$ python3 -q
>>> import numpy as np
>>> import numpy.linalg as la
>>> np.set_printoptions(precision=4, suppress=True, linewidth=160, sign=" ")
>>> rnd = lambda a: np.round(a, 4) + 0
>>> X = np.loadtxt("run11.csv", delimiter=",")
>>> rnd(X)
array([[-0.0698,  0.    ,  0.9976,  0.    ,  0.    ,  0.    ,  0.    ,  0.    ,  0.    ,  0.    ,  0.    ,  0.    ,  0.    ],
       [ 0.    ,  1.    ,  0.    ,  0.    ,  0.    ,  0.    ,  0.    ,  0.    ,  0.    ,  0.    ,  0.    ,  0.    ,  0.    ],
       [-0.9976,  0.    , -0.0698,  0.    ,  0.    ,  0.    ,  0.    ,  0.    ,  0.    ,  0.    ,  0.    ,  0.    ,  0.    ],
       [ 0.    ,  0.    ,  0.    ,  1.    ,  0.    ,  0.    ,  0.    ,  0.    ,  0.    ,  0.    ,  0.    ,  0.    ,  0.    ],
       [ 0.    ,  0.    ,  0.    ,  0.    ,  1.    ,  0.    ,  0.    ,  0.    ,  0.    ,  0.    ,  0.    ,  0.    ,  0.    ],
       [ 0.    ,  0.    ,  0.    ,  0.    ,  0.    ,  1.    ,  0.    ,  0.    ,  0.    ,  0.    ,  0.    ,  0.    ,  0.    ],
       [ 0.    ,  0.    ,  0.    ,  0.    ,  0.    ,  0.    ,  1.    ,  0.    ,  0.    ,  0.    ,  0.    ,  0.    ,  0.    ],
       [ 0.    ,  0.    ,  0.    ,  0.    ,  0.    ,  0.    ,  0.    ,  1.    ,  0.    ,  0.    ,  0.    ,  0.    ,  0.    ],
       [ 0.    ,  0.    ,  0.    ,  0.    ,  0.    ,  0.    ,  0.    ,  0.    ,  1.    ,  0.    ,  0.    ,  0.    ,  0.    ],
       [ 0.    ,  0.    ,  0.    ,  0.    ,  0.    ,  0.    ,  0.    ,  0.    ,  0.    ,  1.    ,  0.    ,  0.    ,  0.    ],
       [ 0.    ,  0.    ,  0.    ,  0.    ,  0.    ,  0.    ,  0.    ,  0.    ,  0.    ,  0.    ,  1.    ,  0.    ,  0.    ],
       [ 0.    ,  0.    ,  0.    ,  0.    ,  0.    ,  0.    ,  0.    ,  0.    ,  0.    ,  0.    ,  0.    ,  1.    ,  0.    ],
       [ 0.    ,  0.    ,  0.    ,  0.    ,  0.    ,  0.    ,  0.    ,  0.    ,  0.    ,  0.    ,  0.    ,  0.    ,  1.    ]])
>>> # splits into 12 blocks
>>> x0 = np.array([1, 3, 2, 1, 0, 1, 2, 0, 3, 2, 1, 1, 1])
>>> target = X @ x0
>>> rnd(target)
array([ 1.9254,  3.    , -1.1371,  1.    ,  0.    ,  1.    ,  2.    ,  0.    ,  3.    ,  2.    ,  1.    ,  1.    ,  1.    ])
>>> rnd(la.solve(X.T, X[11]))
array([ 0.,  0.,  0.,  0.,  0.,  0.,  0.,  0.,  0.,  0.,  0.,  1.,  0.])
>>> rnd(la.solve(X, target))
array([ 1.,  3.,  2.,  1.,  0.,  1.,  2.,  0.,  3.,  2.,  1.,  1.,  1.])
>>> print(rnd(la.solve(X, 5 * target)))
[  5.  15.  10.   5.   0.   5.  10.   0.  15.  10.   5.   5.   5.]
>>> print(rnd(la.solve(X, X[:, 12])))
[ 0.  0.  0.  0.  0.  0.  0.  0.  0.  0.  0.  0.  1.]
>>> arr = np.loadtxt("x.csv", delimiter=",")
>>> rnd(arr)
array([[ 0.25  ,  0.25  ,  0.    ,  0.25  ,  0.    ,  0.    ,  0.25  ,  0.    ,  0.    ,  0.    ,  0.    ],
       [ 0.    ,  0.5   ,  0.    ,  0.    ,  0.    ,  0.    ,  0.    ,  0.    ,  0.    ,  0.    ,  0.5   ],
       [ 0.2   ,  0.    ,  0.2   ,  0.2   ,  0.    ,  0.    ,  0.    ,  0.    ,  0.2   ,  0.2   ,  0.    ],
       [ 0.25  ,  0.    ,  0.    ,  0.25  ,  0.    ,  0.    ,  0.    ,  0.25  ,  0.    ,  0.    ,  0.25  ],
       [ 0.    ,  0.    ,  0.    ,  0.    ,  0.2   ,  0.2   ,  0.2   ,  0.    ,  0.2   ,  0.    ,  0.2   ],
       [ 0.2   ,  0.    ,  0.    ,  0.    ,  0.    ,  0.4   ,  0.    ,  0.2   ,  0.    ,  0.2   ,  0.    ],
       [ 0.    ,  0.3333,  0.    ,  0.    ,  0.    ,  0.    ,  0.6667,  0.    ,  0.    ,  0.    ,  0.    ],
       [ 0.    ,  0.2   ,  0.    ,  0.2   ,  0.    ,  0.    ,  0.    ,  0.4   ,  0.    ,  0.2   ,  0.    ],
       [ 0.    ,  0.1429,  0.    ,  0.1429,  0.1429,  0.    ,  0.1429,  0.1429,  0.1429,  0.    ,  0.1429],
       [ 0.25  ,  0.    ,  0.25  ,  0.    ,  0.25  ,  0.    ,  0.    ,  0.    ,  0.    ,  0.25  ,  0.    ],
       [ 0.    ,  0.25  ,  0.    ,  0.    ,  0.25  ,  0.    ,  0.    ,  0.    ,  0.25  ,  0.    ,  0.25  ]])
>>> def softmax(z):
...     e = np.exp(z - z.max(axis=-1, keepdims=True))
...     return e / e.sum(axis=-1, keepdims=True)
... 
>>> rnd(softmax(10 * arr[7]))
array([ 0.0119,  0.0882,  0.0119,  0.0882,  0.0119,  0.0119,  0.0119,  0.6518,  0.0119,  0.0882,  0.0119])
>>> rnd(softmax(arr).sum(axis=1))
array([ 1.,  1.,  1.,  1.,  1.,  1.,  1.,  1.,  1.,  1.,  1.])
>>> scores = arr @ arr.T / np.sqrt(11)
>>> softmax(scores).round(6).argmax(axis=1)
array([ 0,  1,  2,  3,  4,  5,  6,  7,  1,  9,  1])
>>> data = np.load("dump.npy")
>>> data
array([[ 4,  4,  0,  0,  0,  0],
       [ 3,  5,  0,  0,  0,  0],
       [ 9,  3,  0,  0,  0,  0],
       [ 0,  0,  4,  4,  0,  0],
       [ 0,  0,  3,  5,  0,  0],
       [ 0,  0,  9,  3,  0,  0],
       [ 0,  0,  0,  0,  4,  4],
       [ 0,  0,  0,  0,  3,  5],
       [ 0,  0,  0,  0,  9,  3]])
>>> np.flatnonzero(la.matrix_power((X != 0) + (X.T != 0) + np.eye(13), 13)[1])
array([ 1])
>>> print(rnd(la.det(X)))
1.0
>>> rng = np.random.default_rng(694)
>>> idx = rng.permutation(6)
>>> M2 = data[:, idx] * rng.choice([-1, 1], 6)
>>> M2
array([[ 0,  0, -4,  0,  0,  4],
       [ 0,  0, -3,  0,  0,  5],
       [ 0,  0, -9,  0,  0,  3],
       [-4,  0,  0,  0,  4,  0],
       [-5,  0,  0,  0,  3,  0],
       [-3,  0,  0,  0,  9,  0],
       [ 0, -4,  0,  4,  0,  0],
       [ 0, -5,  0,  3,  0,  0],
       [ 0, -3,  0,  9,  0,  0]])
>>> Uu, _, Vt = la.svd(data.T @ M2)
>>> rnd(la.lstsq(data, M2)[0])
array([[ 0.,  0., -1.,  0.,  0.,  0.],
       [ 0.,  0.,  0.,  0.,  0.,  1.],
       [ 0.,  0.,  0.,  0.,  1.,  0.],
       [-1.,  0.,  0.,  0.,  0.,  0.],
       [ 0.,  0.,  0.,  1.,  0.,  0.],
       [ 0., -1.,  0.,  0.,  0.,  0.]])
>>> print(idx)
[ 3  5  0  4  2  1]
>>> rnd(Uu @ Vt)
array([[ 0.,  0., -1.,  0.,  0.,  0.],
       [ 0.,  0.,  0.,  0.,  0.,  1.],
       [ 0.,  0.,  0.,  0.,  1.,  0.],
       [-1.,  0.,  0.,  0.,  0.,  0.],
       [ 0.,  0.,  0.,  1.,  0.,  0.],
       [ 0., -1.,  0.,  0.,  0.,  0.]])
>>> M2 = data + rng.integers(-2, 3, (9, 3)) @ rng.integers(-2, 3, (3, 6))
>>> M2
array([[ 5,  3, -4, -2,  6, -6],
       [12,  4,  4, -6,  6,  2],
       [10,  2,  4, -1, -2,  4],
       [ 0, -2, 10,  3, -4,  6],
       [ 7, -3, 11, -1,  2,  6],
       [-1,  0,  4,  3,  4, -6],
       [ 8,  1,  1, -4, 10,  4],
       [-5,  1,  0,  4, -3,  7],
       [ 4,  0,  4, -2,  9,  7]])
>>> np.abs(M2 - data).sum(axis=1)
array([ 20,  28,  13,  19,  32,  16,  20,  18,  14])
>>> M2 - data
array([[ 1, -1, -4, -2,  6, -6],
       [ 9, -1,  4, -6,  6,  2],
       [ 1, -1,  4, -1, -2,  4],
       [ 0, -2,  6, -1, -4,  6],
       [ 7, -3,  8, -6,  2,  6],
       [-1,  0, -5,  0,  4, -6],
       [ 8,  1,  1, -4,  6,  0],
       [-5,  1,  0,  4, -6,  2],
       [ 4,  0,  4, -2,  0,  4]])
>>> M2 = np.c_[data[:, :4] @ np.array([[2, -3, -2, 3], [3, 1, 1, 3], [-3, -2, 3, -1], [2, 3, 1, -2]]), np.array([1, 2, 2, 2, 0, 2, 0, 2, 1])]
>>> M2
array([[ 20,  -8,  -4,  24,   1],
       [ 21,  -4,  -1,  24,   2],
       [ 27, -24, -15,  36,   2],
       [ -4,   4,  16, -12,   2],
       [  1,   9,  14, -13,   0],
       [-21,  -9,  30, -15,   2],
       [  0,   0,   0,   0,   0],
       [  0,   0,   0,   0,   2],
       [  0,   0,   0,   0,   1]])
>>> la.matrix_rank(M2)
np.int64(5)
>>> print(la.matrix_rank(np.c_[data, M2]))
7
>>> print(rnd(la.norm(M2 - data @ la.lstsq(data, M2)[0], axis=0)))
[ 0.      0.      0.      0.      1.9091]
>>> hat = data @ la.solve(data.T @ data, data.T)
>>> rnd(np.trace(hat))
np.float64(6.0)
>>> print(la.matrix_rank(np.eye(9) - hat))
3
>>> print(rnd(hat))
[[ 0.3306  0.4463  0.1488  0.      0.      0.      0.      0.      0.    ]
 [ 0.4463  0.7025 -0.0992  0.      0.      0.      0.      0.      0.    ]
 [ 0.1488 -0.0992  0.9669  0.      0.      0.      0.      0.      0.    ]
 [ 0.      0.      0.      0.3306  0.4463  0.1488  0.      0.      0.    ]
 [ 0.      0.      0.      0.4463  0.7025 -0.0992  0.      0.      0.    ]
 [ 0.      0.      0.      0.1488 -0.0992  0.9669  0.      0.      0.    ]
 [ 0.      0.      0.      0.      0.      0.      0.3306  0.4463  0.1488]
 [ 0.      0.      0.      0.      0.      0.      0.4463  0.7025 -0.0992]
 [ 0.      0.      0.      0.      0.      0.      0.1488 -0.0992  0.9669]]
>>> np.allclose(hat @ hat, hat)
True
>>> rnd(la.eigvalsh(hat))
array([ 0.,  0.,  0.,  1.,  1.,  1.,  1.,  1.,  1.])
>>> rnd(np.diag(hat))
array([ 0.3306,  0.7025,  0.9669,  0.3306,  0.7025,  0.9669,  0.3306,  0.7025,  0.9669])
